>>> import numpy as np
>>> from numpy import linalg as LA
>>> np.set_printoptions(suppress=True, linewidth=160)
>>> W0 = np.loadtxt("m.csv", delimiter=",")
>>> W0
array([[-1.,  0.,  0.,  0.,  0.,  0.],
       [-3.,  1.,  0.,  0.,  0.,  0.],
       [ 0.,  3., -3.,  0.,  0.,  0.],
       [ 2.,  1.,  1.,  2.,  0.,  0.],
       [ 1., -1.,  1.,  3.,  0.,  0.],
       [ 3.,  0.,  0.,  1., -3.,  3.]])
>>> rk = LA.matrix_rank(W0)
>>> print(rk)
5
>>> ns = LA.svd(W0)[2][rk:].T
>>> LA.matrix_rank(W0.T @ W0), LA.matrix_rank(W0 @ W0.T)
(np.int64(5), np.int64(5))
>>> np.allclose(W0 @ ns, 0)
True
>>> [int(LA.matrix_rank(np.delete(W0, i, axis=0))) for i in range(6)]
[5, 5, 5, 5, 5, 4]
>>> np.round(W0 @ ns, 2) + 0
array([[0.],
       [0.],
       [0.],
       [0.],
       [0.],
       [0.]])
>>> [int(LA.matrix_rank(LA.matrix_power(W0, p))) for p in range(1, 7)]
[5, 5, 5, 5, 5, 5]
>>> try:
...     LA.inv(W0)
... except LA.LinAlgError as e:
...     print("failed:", e)
... 
failed: Singular matrix
>>> LA.matrix_rank(W0 - W0[0, 0] * np.eye(6))
np.int64(5)
>>> np.unique(W0.round(6), axis=0).shape
(6, 6)
>>> print(np.abs(np.diag(LA.qr(W0)[1])) > 1e-9)
[ True  True  True  True  True False]
>>> np.allclose(W0[:-1].T @ LA.lstsq(W0[:-1].T, W0[-1])[0], W0[-1])
False
>>> def softmax(z):
...     e = np.exp(z - z.max(axis=-1, keepdims=True))
...     return e / e.sum(axis=-1, keepdims=True)
... 
>>> print(np.round(softmax(10 * W0[1]), 2) + 0)
[0. 1. 0. 0. 0. 0.]
>>> scores = W0 @ W0.T / np.sqrt(6)
>>> softmax(scores).round(6).argmax(axis=1)
array([1, 1, 2, 3, 4, 5])
>>> print(np.round(softmax(scores + np.triu(np.full(scores.shape, -np.inf), 1)), 2) + 0)
[[1.   0.   0.   0.   0.   0.  ]
 [0.05 0.95 0.   0.   0.   0.  ]
 [0.   0.   1.   0.   0.   0.  ]
 [0.01 0.   0.02 0.97 0.   0.  ]
 [0.   0.   0.   0.16 0.83 0.  ]
 [0.   0.   0.   0.   0.   1.  ]]
